$ python -q
>>> import numpy as np
>>> np.set_printoptions(precision=2, suppress=True, linewidth=100, sign=" ")
>>> def rd(a):
...     return np.round(a, 2) + 0
... 
>>> J = np.loadtxt("case16.csv", delimiter=",")
>>> J
array([[ 0.7 , -0.46, -1.16,  1.37,  1.07, -1.41,  1.39],
       [-1.19,  0.1 ,  0.69, -1.1 ,  0.75, -0.39, -2.27],
       [-1.64,  0.93, -0.96, -1.28,  0.23,  1.12, -1.25],
       [ 0.64,  1.63,  0.62, -1.5 , -0.47,  1.54,  0.84],
       [-0.5 ,  1.73,  0.42,  1.45, -0.89, -0.73, -1.47],
       [-0.98,  2.35,  0.43, -0.71,  0.38, -0.6 , -1.15],
       [ 0.76,  0.29, -0.53, -0.22, -1.69,  2.27, -0.01],
       [ 1.52, -1.33,  1.16, -1.21, -1.32,  0.25,  0.56],
       [-1.61,  0.21,  0.18, -2.  ,  0.34, -1.47,  0.27],
       [-0.83, -1.06,  1.73,  1.46, -1.12,  0.86,  0.25],
       [-1.17, -1.97, -1.23, -0.64, -0.66, -0.34, -1.13],
       [ 1.  , -0.21,  2.09, -0.68, -1.66,  0.61,  0.09],
       [-1.57,  0.61, -0.68,  0.34,  0.42,  0.52, -2.27],
       [-0.69, -0.11, -0.53,  2.19, -0.51, -1.66, -0.65],
       [ 0.77,  0.6 ,  0.51,  0.51,  0.9 ,  2.54,  0.54],
       [ 0.42, -0.18,  0.38, -2.01, -0.39, -1.96, -0.77],
       [ 0.3 , -0.88,  0.92,  1.4 ,  0.3 , -2.19,  0.66],
       [ 0.4 , -0.29, -0.92,  1.94, -0.49,  0.53, -1.9 ],
       [ 1.39,  2.25,  0.22,  0.21, -1.02, -0.85,  0.36],
       [ 0.75, -1.2 ,  0.98, -0.85,  1.57,  1.53, -0.7 ],
       [-0.65,  0.35, -0.91,  2.45, -0.42, -0.79, -0.89],
       [-0.39,  1.16, -1.58,  0.24,  0.37, -2.07,  0.72],
       [-0.39, -1.13, -0.83,  1.15, -1.05,  2.12,  0.02],
       [ 0.56, -0.61,  1.91, -1.22,  0.94,  1.34, -0.69],
       [ 0.14, -0.28,  0.08,  2.34,  0.58,  1.21,  1.27],
       [ 0.22, -0.43, -0.8 , -1.69, -1.69,  1.4 ,  0.65],
       [-0.44,  0.55,  0.41,  0.3 , -2.36, -0.45,  1.58],
       [-0.37,  2.33,  0.21,  0.52,  0.81, -0.32, -1.54],
       [-0.23,  1.54, -1.8 ,  0.23,  1.13, -0.27, -1.38]])
>>> W2 = J[[16, 17]].astype(float)
>>> for _ in range(4):
...     lab = np.linalg.norm(J[:, None] - W2, axis=-1).argmin(axis=1)
...     W2 = np.array([J[lab == j].mean(axis=0) for j in range(2)])
... 
>>> lab
array([ 0,  1,  1,  1,  1,  1,  1,  0,  0,  0,  1,  0,  1,  0,  1,  0,  0,  1,  0,  1,  1,  0,  1,
        1,  1,  1,  0,  1,  1])
>>> np.bincount(lab)
array([ 11,  18])
